>>> import numpy as np
>>> np.set_printoptions(precision=1, suppress=True, linewidth=200)
>>> K = np.load("case3.npy")
>>> print(K.round(1) + 0)
[[ 0.1  0.1  0.1]
 [-0.1 -0.1  0. ]
 [-0.2 -0.1  0.1]
 [ 0.1  0.   0. ]
 [ 0.1  0.3 -0.1]
 [ 0.1  0.1 -0.1]
 [-0.1 -0.1  0.1]
 [-0.1  0.1  0. ]
 [ 0.   0.   0. ]
 [ 0.   0.3  0.2]
 [ 0.3  0.1  0.1]
 [ 0.  -0.1  0. ]
 [-0.1 -0.1  0.1]
 [-0.1  0.1  0.1]
 [ 0.   0.1 -0.1]
 [-0.1  0.   0. ]
 [ 0.  -0.1 -0.1]
 [ 0.1  0.   0.1]]
>>> Ac = K - K.mean(axis=0)
>>> Uu, sig, VT = np.linalg.svd(Ac, full_matrices=False)
>>> print(sig)
[0.5 0.4 0.3]
>>> print(sig ** 2 / (sig ** 2).sum())
[0.5 0.3 0.2]
>>> print(round(float((sig ** 2).sum() ** 2 / (sig ** 4).sum()), 1))
2.6
>>> print(np.abs(VT[0]).argmax())
1
>>> print(np.round(Ac.mean(axis=0), 1) + 0)
[0. 0. 0.]
>>> labels = K[:, 1] > np.median(K[:, 1])
>>> f = K[labels].mean(axis=0) - K[~labels].mean(axis=0)
>>> print(np.argsort(-np.abs(f).round(6), kind="stable"))
[1 0 2]
>>> print(f.round(1) + 0)
[0.1 0.2 0. ]
>>> print(labels.astype(int))
[1 0 0 0 1 1 0 1 0 1 1 0 0 1 1 1 0 0]
>>> O, Rm = np.linalg.qr(K)
>>> print(round(abs(Rm[0, 0]), 1), np.round(np.linalg.norm(K[:, 0]), 1))
0.4 0.4
>>> cent = K[[5, 8]].astype(float)
>>> for _ in range(7):
...     labels = np.linalg.norm(K[:, None] - cent, axis=-1).argmin(axis=1)
...     cent = np.array([K[labels == j].mean(axis=0) for j in range(2)])
... 
>>> print(labels)
[0 1 1 1 0 0 1 1 1 0 0 1 1 1 1 1 1 0]
>>> print(np.abs(cent[1] - cent[0]).argmax())
0
>>> print(np.bincount(labels))
[ 6 12]
>>> print(cent.round(1) + 0)
[[0.1 0.1 0.1]
 [0.  0.  0. ]]
